% python3 -q
>>> import numpy as np
>>> import numpy.linalg as la
>>> np.set_printoptions(suppress=True, linewidth=140)
>>> def tidy(a):
...     return np.round(a, 2) + 0
... 
>>> K = np.maximum(np.array([[1, 1],
...     [-1, 1],
...     [2, -2],
...     [1, 2],
...     [-1, 2],
...     [0, 1],
...     [-1, 0],
...     [2, -1],
...     [1, 1],
...     [1, 2],
...     [-1, 2],
...     [2, 1],
...     [-1, -2],
...     [-1, -2],
...     [0, 1],
...     [0, 1],
...     [2, 2],
...     [0, 1],
...     [2, 1],
...     [0, -1],
...     [0, 2],
...     [1, -2],
...     [-2, 1],
...     [-1, -1],
...     [1, 0],
...     [-2, 2],
...     [1, 2],
...     [2, -2],
...     [-1, -2],
...     [2, 1]]) @ np.array([[-4, 8, 0, -2, -6, 4, -8], [3, 9, 4, 0, 5, -6, 9]]) + np.array([1, -1, 2, 3, 3, 3, 2]), 0)
>>> K
array([[ 0, 16,  6,  1,  2,  1,  3],
       [ 8,  0,  6,  5, 14,  0, 19],
       [ 0,  0,  0,  0,  0, 23,  0],
       [ 3, 25, 10,  1,  7,  0, 12],
       [11,  9, 10,  5, 19,  0, 28],
       [ 4,  8,  6,  3,  8,  0, 11],
       [ 5,  0,  2,  5,  9,  0, 10],
       [ 0,  6,  0,  0,  0, 17,  0],
       [ 0, 16,  6,  1,  2,  1,  3],
       [ 3, 25, 10,  1,  7,  0, 12],
       [11,  9, 10,  5, 19,  0, 28],
       [ 0, 24,  6,  0,  0,  5,  0],
       [ 0,  0,  0,  5,  0, 11,  0],
       [ 0,  0,  0,  5,  0, 11,  0],
       [ 4,  8,  6,  3,  8,  0, 11],
       [ 4,  8,  6,  3,  8,  0, 11],
       [ 0, 33, 10,  0,  1,  0,  4],
       [ 4,  8,  6,  3,  8,  0, 11],
       [ 0, 24,  6,  0,  0,  5,  0],
       [ 0,  0,  0,  3,  0,  9,  0],
       [ 7, 17, 10,  3, 13,  0, 20],
       [ 0,  0,  0,  1,  0, 19,  0],
       [12,  0,  6,  7, 20,  0, 27],
       [ 2,  0,  0,  5,  4,  5,  1],
       [ 0,  7,  2,  1,  0,  7,  0],
       [15,  1, 10,  7, 25,  0, 36],
       [ 3, 25, 10,  1,  7,  0, 12],
       [ 0,  0,  0,  0,  0, 23,  0],
       [ 0,  0,  0,  5,  0, 11,  0],
       [ 0, 24,  6,  0,  0,  5,  0]])
>>> out = np.c_[K[:, :1] @ np.array([[1]]), np.array([2, 5, 6, -8, -7, 0, -8, -6, 8, -1, 1, -1, -4, -9, -6, 4, 7, -9, 8, 8, 6, -7, 3, 2, 6, -1, 1, -8, 1, 0])]
>>> out
array([[ 0,  2],
       [ 8,  5],
       [ 0,  6],
       [ 3, -8],
       [11, -7],
       [ 4,  0],
       [ 5, -8],
       [ 0, -6],
       [ 0,  8],
       [ 3, -1],
       [11,  1],
       [ 0, -1],
       [ 0, -4],
       [ 0, -9],
       [ 4, -6],
       [ 4,  4],
       [ 0,  7],
       [ 4, -9],
       [ 0,  8],
       [ 0,  8],
       [ 7,  6],
       [ 0, -7],
       [12,  3],
       [ 2,  2],
       [ 0,  6],
       [15, -1],
       [ 3,  1],
       [ 0, -8],
       [ 0,  1],
       [ 0,  0]])
>>> la.matrix_rank(out)
np.int64(2)
>>> la.matrix_rank(np.c_[K, out])
np.int64(8)
>>> tidy(la.lstsq(K, out[:, 0])[0])
array([1., 0., 0., 0., 0., 0., 0.])
